$ ipython --no-banner

In [1]: import numpy as np

In [2]: from numpy import linalg as LA

In [3]: np.set_printoptions(precision=2, suppress=True, linewidth=160, legacy="1.25")

In [4]: def rd(a):
   ...:     return np.round(a, 2) + 0
   ...: 

In [5]: Y = np.array([[-1, 1], [-1, -2]])

In [6]: basis = np.array([[-1, 3], [2, -1]])

In [7]: mat = np.kron(Y, basis)

In [8]: print(mat)
[[ 1 -3 -1  3]
 [-2  1  2 -1]
 [ 1 -3  2 -6]
 [-2  1 -4  2]]

In [9]: x0 = np.array([-5, 3, -3, -5])

In [10]: y = mat @ x0

In [11]: print(y)
[-26  12  10  15]

In [12]: print(rd(LA.solve(mat, -2 * y)))
[10. -6.  6. 10.]

In [13]: print(rd(LA.solve(mat, y + mat[:, 0])))
[-4.  3. -3. -5.]

In [14]: print(rd(LA.solve(mat, mat[:, 1])))
[0. 1. 0. 0.]

In [15]: m1 = np.loadtxt("block1.csv", delimiter=",")

In [16]: print(rd(m1))
[[ 0.1   0.49  0.05 -0.22  0.35  0.11  0.18  0.28  0.73]
 [ 0.49  0.86  0.25 -0.36  0.39 -0.06  0.12  0.45 -0.35]
 [ 0.05  0.25  0.01  0.74 -0.3   0.66 -0.39 -0.44  0.58]
 [-0.22 -0.36  0.74 -0.86  0.35 -0.09  0.59 -0.17  0.72]
 [ 0.35  0.39 -0.3   0.35  0.4   0.01 -0.13  0.48  0.61]
 [ 0.11 -0.06  0.66 -0.09  0.01  0.23  0.05 -0.39  0.08]
 [ 0.18  0.12 -0.39  0.59 -0.13  0.05 -0.37  0.1  -0.25]
 [ 0.28  0.45 -0.44 -0.17  0.48 -0.39  0.1   0.81 -0.01]
 [ 0.73 -0.35  0.58  0.72  0.61  0.08 -0.25 -0.01  0.81]]

In [17]: rng = np.random.default_rng(872962)

In [18]: Y = m1 + rng.integers(-2, 3, (9, 5)) @ rng.integers(-2, 3, (5, 9))

In [19]: print(rd(Y))
[[ 4.1   4.49 -6.95  1.78  4.35 -1.89  0.18  1.28  3.73]
 [-3.51 -3.14  4.25 -7.36 -1.61 -2.06 -4.88 -3.55  4.65]
 [-0.95 -0.75  2.01  2.74 -4.3   2.66  2.61 -1.44  2.58]
 [ 2.78  0.64 -1.26 -1.86  8.35  1.91 -5.41  2.83  1.72]
 [ 4.35  4.39 -2.3   4.35  4.4   2.01  3.87  2.48 -3.39]
 [ 0.11 -0.06  2.66  5.91 -3.99  4.23  6.05  1.61 -3.92]
 [-0.82  1.12  0.61  1.59 -4.13 -1.95  5.63 -1.9  -4.25]
 [ 4.28  6.45 -4.44  5.83  0.48 -1.39 10.1   0.81 -5.01]
 [-1.27 -1.35  2.58  0.72 -2.39 -0.92  1.75 -0.01 -4.19]]

In [20]: print(rd(Y - m1))
[[ 4.  4. -7.  2.  4. -2.  0.  1.  3.]
 [-4. -4.  4. -7. -2. -2. -5. -4.  5.]
 [-1. -1.  2.  2. -4.  2.  3. -1.  2.]
 [ 3.  1. -2. -1.  8.  2. -6.  3.  1.]
 [ 4.  4. -2.  4.  4.  2.  4.  2. -4.]
 [ 0.  0.  2.  6. -4.  4.  6.  2. -4.]
 [-1.  1.  1.  1. -4. -2.  6. -2. -4.]
 [ 4.  6. -4.  6.  0. -1. 10.  0. -5.]
 [-2. -1.  2.  0. -3. -1.  2.  0. -5.]]

In [21]: print(rd(LA.svd(Y - m1, compute_uv=False)))
[23.85 18.54  9.08  6.87  3.3   0.    0.    0.    0.  ]

In [22]: print(np.all(LA.eigvalsh(m1) > 0))
False

In [23]: print([round(float(LA.det(m1[:i, :i])), 2) + 0 for i in range(1, 10)])
[0.1, -0.15, 0.0, 0.11, 0.06, 0.0, 0.0, 0.0, 0.0]

In [24]: blk = np.stack([mat, 5 * mat, mat[::-1]])

In [25]: print(blk.shape)
(3, 4, 4)

In [26]: print(LA.matrix_rank(blk.reshape(3, -1)))
2

In [27]: print(blk.sum(axis=0))
[[  4 -17 -10  20]
 [-11   3  14 -12]
 [  4 -17  14 -37]
 [-11   3 -25  15]]

In [28]: print(np.einsum("bij,cij->bc", blk, blk))
[[ 105  525   20]
 [ 525 2625  100]
 [  20  100  105]]

In [29]: print(rd(LA.det(blk)))
[   225. 140625.    225.]

In [30]: vals, evecs = LA.eigh(m1)

In [31]: x0 = np.array([3, 4, 4, 2, 1, 1, 4, 4, 1])

In [32]: print(rd(x0 @ m1 @ x0 / (x0 @ x0)), rd(vals[0]), rd(vals[-1]))
0.93 -2.0 2.0

In [33]: print(rd(np.abs(m1).sum(axis=1).max()), rd(np.abs(vals).max()))
4.14 2.0

In [34]: vals, evecs = LA.eigh(m1)

In [35]: print(rd(evecs.T @ m1 @ evecs))
[[-2.  0.  0.  0.  0.  0.  0.  0.  0.]
 [ 0. -1.  0.  0.  0.  0.  0.  0.  0.]
 [ 0.  0.  0.  0.  0.  0.  0.  0.  0.]
 [ 0.  0.  0.  0.  0.  0.  0.  0.  0.]
 [ 0.  0.  0.  0.  0.  0.  0.  0.  0.]
 [ 0.  0.  0.  0.  0.  0.  0.  0.  0.]
 [ 0.  0.  0.  0.  0.  0.  1.  0.  0.]
 [ 0.  0.  0.  0.  0.  0.  0.  2.  0.]
 [ 0.  0.  0.  0.  0.  0.  0.  0.  2.]]

In [36]: print(rd(LA.eigvalsh(m1 @ m1)))
[0. 0. 0. 0. 1. 1. 4. 4. 4.]

In [37]: print((vals > 1e-8).sum(), (vals < -1e-8).sum())
3 2

In [38]: print(np.unique(vals.round(6) + 0, return_counts=True)[1])
[1 1 4 1 2]

In [39]: print(rd(vals))
[-2. -1.  0.  0.  0.  0.  1.  2.  2.]

In [40]: print(rd(evecs.T @ evecs))
[[1. 0. 0. 0. 0. 0. 0. 0. 0.]
 [0. 1. 0. 0. 0. 0. 0. 0. 0.]
 [0. 0. 1. 0. 0. 0. 0. 0. 0.]
 [0. 0. 0. 1. 0. 0. 0. 0. 0.]
 [0. 0. 0. 0. 1. 0. 0. 0. 0.]
 [0. 0. 0. 0. 0. 1. 0. 0. 0.]
 [0. 0. 0. 0. 0. 0. 1. 0. 0.]
 [0. 0. 0. 0. 0. 0. 0. 1. 0.]
 [0. 0. 0. 0. 0. 0. 0. 0. 1.]]

In [41]: data = np.load("arr.npy")

In [42]: print(data)
[[0 1 3 1 2 2 3 1 2 2 2]
 [0 0 3 1 2 1 3 0 3 1 2]
 [0 0 0 2 3 0 0 2 2 3 0]
 [0 0 0 0 2 2 2 2 2 3 3]
 [0 0 0 0 0 2 3 1 1 3 3]
 [0 0 0 0 0 0 0 3 2 2 1]
 [0 0 0 0 0 0 0 0 3 3 3]
 [0 0 0 0 0 0 0 0 3 1 2]
 [0 0 0 0 0 0 0 0 0 0 3]
 [0 0 0 0 0 0 0 0 0 0 0]
 [0 0 0 0 0 0 0 0 0 0 0]]

In [43]: # row 10 repeats row 9

In [44]: print(rd(np.sort(LA.eigvals(data))))
[0. 0. 0. 0. 0. 0. 0. 0. 0. 0. 0.]

In [45]: U, sigma, Vt = LA.svd(data)

In [46]: print(rd(sigma))
[13.12  5.26  4.78  3.74  2.22  1.94  1.28  0.94  0.52  0.    0.  ]

In [47]: Y = U[:, :9] @ np.diag(sigma[:9]) @ Vt[:9]

In [48]: print(rd(Y))
[[0. 1. 3. 1. 2. 2. 3. 1. 2. 2. 2.]
 [0. 0. 3. 1. 2. 1. 3. 0. 3. 1. 2.]
 [0. 0. 0. 2. 3. 0. 0. 2. 2. 3. 0.]
 [0. 0. 0. 0. 2. 2. 2. 2. 2. 3. 3.]
 [0. 0. 0. 0. 0. 2. 3. 1. 1. 3. 3.]
 [0. 0. 0. 0. 0. 0. 0. 3. 2. 2. 1.]
 [0. 0. 0. 0. 0. 0. 0. 0. 3. 3. 3.]
 [0. 0. 0. 0. 0. 0. 0. 0. 3. 1. 2.]
 [0. 0. 0. 0. 0. 0. 0. 0. 0. 0. 3.]
 [0. 0. 0. 0. 0. 0. 0. 0. 0. 0. 0.]
 [0. 0. 0. 0. 0. 0. 0. 0. 0. 0. 0.]]

In [49]: print(LA.matrix_rank(data, rtol=0.05))
8

In [50]: print(rd(LA.norm(data - Y) / LA.norm(data)))
0.0
